% ipython --no-banner

In [1]: import numpy as np

In [2]: import numpy.linalg as la

In [3]: np.set_printoptions(suppress=True, linewidth=200)

In [4]: tidy = lambda a: np.round(a, 3) + 0

In [5]: F = np.loadtxt("mat.csv", delimiter=",")

In [6]: F
Out[6]: 
array([[ 0.,  0.,  0.,  0.,  0.,  0.],
       [ 0.,  0.,  0., -1.,  0.,  0.],
       [ 0.,  0.,  0.,  0., -2.,  0.],
       [ 0.,  0.,  0.,  0.,  0.,  0.],
       [ 0.,  2.,  0.,  0.,  0.,  0.],
       [ 0.,  0.,  2.,  0.,  0.,  0.]])

In [7]: tidy(la.svd(F, compute_uv=False))
Out[7]: array([2., 2., 2., 1., 0., 0.])

In [8]: tidy(la.pinv(F))
Out[8]: 
array([[ 0. ,  0. ,  0. ,  0. ,  0. ,  0. ],
       [ 0. ,  0. ,  0. ,  0. ,  0.5,  0. ],
       [ 0. ,  0. ,  0. ,  0. ,  0. ,  0.5],
       [ 0. , -1. ,  0. ,  0. ,  0. ,  0. ],
       [ 0. ,  0. , -0.5,  0. ,  0. ,  0. ],
       [ 0. ,  0. ,  0. ,  0. ,  0. ,  0. ]])

In [9]: tidy(la.norm(F, axis=0))
Out[9]: array([0., 2., 2., 1., 2., 0.])

In [10]: F @ F.T
Out[10]: 
array([[0., 0., 0., 0., 0., 0.],
       [0., 1., 0., 0., 0., 0.],
       [0., 0., 4., 0., 0., 0.],
       [0., 0., 0., 0., 0., 0.],
       [0., 0., 0., 0., 4., 0.],
       [0., 0., 0., 0., 0., 4.]])

In [11]: U, sig, vt = la.svd(F)

In [12]: evecs = vt[:(sig > 1e-8).sum()]

In [13]: rng = np.random.default_rng(190)

In [14]: vec = F[1] + -3 * F[4] + rng.integers(2) * np.eye(6)[0]

In [15]: vec
Out[15]: array([ 0., -6.,  0., -1.,  0.,  0.])

In [16]: print(np.allclose(evecs.T @ evecs @ vec, vec))
True

In [17]: evecs.T @ evecs
Out[17]: 
array([[0., 0., 0., 0., 0., 0.],
       [0., 1., 0., 0., 0., 0.],
       [0., 0., 1., 0., 0., 0.],
       [0., 0., 0., 1., 0., 0.],
       [0., 0., 0., 0., 1., 0.],
       [0., 0., 0., 0., 0., 0.]])

In [18]: W0 = np.load("data.npy")

In [19]: W0
Out[19]: 
array([[  3,   3,   4,   2,   2],
       [  7,   3,   5,   7,   2],
       [ 10,   3,   9,   7,   2],
       [ 15,   6,  12,   8,   3],
       [ 18,  11,  13,   9,   5],
       [ 18,  12,  16,  13,   6],
       [ 19,  14,  16,  18,   7],
       [ 22,  14,  19,  21,  11],
       [ 27,  14,  20,  21,  16],
       [ 28,  14,  24,  25,  19],
       [ 31,  15,  27,  25,  19],
       [ 36,  15,  29,  26,  21],
       [ 39,  17,  32,  27,  26],
       [ 40,  22,  33,  27,  30],
       [ 45,  26,  33,  29,  33],
       [ 50,  31,  38,  34,  34],
       [ 52,  36,  42,  38,  34],
       [ 57,  39,  44,  38,  37],
       [ 62,  43,  48,  38,  39],
       [ 67,  43,  48,  41,  44],
       [ 68,  43,  50,  42,  46],
       [ 71,  44,  51,  43,  48],
       [ 73,  45,  52,  46,  48],
       [ 77,  47,  52,  47,  48],
       [ 82,  49,  54,  48,  49],
       [ 85,  54,  57,  49,  49],
       [ 86,  54,  57,  50,  52],
       [ 91,  59,  62,  53,  55],
       [ 96,  61,  63,  55,  55],
       [101,  62,  66,  57,  58],
       [103,  65,  67,  62,  59],
       [104,  70,  70,  63,  59]])

In [20]: Z = W0[[27, 23]].astype(float)

In [21]: for _ in range(7):
    ...:     lab = la.norm(W0[:, None] - Z, axis=-1).argmin(axis=1)
    ...:     Z = np.array([W0[lab == j].mean(axis=0) for j in range(2)])
    ...: 

In [22]: lab
Out[22]: array([1, 1, 1, 1, 1, 1, 1, 1, 1, 1, 1, 1, 1, 1, 1, 1, 0, 0, 0, 0, 0, 0, 0, 0, 0, 0, 0, 0, 0, 0, 0, 0])

In [23]: np.abs(Z[1] - Z[0]).argmax()
Out[23]: np.int64(0)

In [24]: tidy(Z[1] - Z[0])
Out[24]: array([-54.188, -37.125, -34.562, -29.438, -34.   ])

In [25]: np.bincount(lab)
Out[25]: array([16, 16])

In [26]: A = np.load("w.npy")

In [27]: A
Out[27]: 
array([[0, 8, 6, 8, 4],
       [4, 0, 8, 6, 8],
       [8, 4, 0, 8, 6],
       [6, 8, 4, 0, 8],
       [8, 6, 8, 4, 0]])

In [28]: out = la.inv(A)

In [29]: tidy(la.det(A) * out)
Out[29]: 
array([[-6752.,  -512.,  4480.,   528.,  5312.],
       [ 5312., -6752.,  -512.,  4480.,   528.],
       [  528.,  5312., -6752.,  -512.,  4480.],
       [ 4480.,   528.,  5312., -6752.,  -512.],
       [ -512.,  4480.,   528.,  5312., -6752.]])

In [30]: tidy(A @ out)
Out[30]: 
array([[1., 0., 0., 0., 0.],
       [0., 1., 0., 0., 0.],
       [0., 0., 1., 0., 0.],
       [0., 0., 0., 1., 0.],
       [0., 0., 0., 0., 1.]])

In [31]: tidy(la.slogdet(A)[0])
Out[31]: np.float64(1.0)

In [32]: tidy(la.det(A) * la.det(out))
Out[32]: np.float64(1.0)

In [33]: tidy(la.inv(out))
Out[33]: 
array([[0., 8., 6., 8., 4.],
       [4., 0., 8., 6., 8.],
       [8., 4., 0., 8., 6.],
       [6., 8., 4., 0., 8.],
       [8., 6., 8., 4., 0.]])

In [34]: (np.abs(out) > 1e-9).astype(int)
Out[34]: 
array([[1, 1, 1, 1, 1],
       [1, 1, 1, 1, 1],
       [1, 1, 1, 1, 1],
       [1, 1, 1, 1, 1],
       [1, 1, 1, 1, 1]])
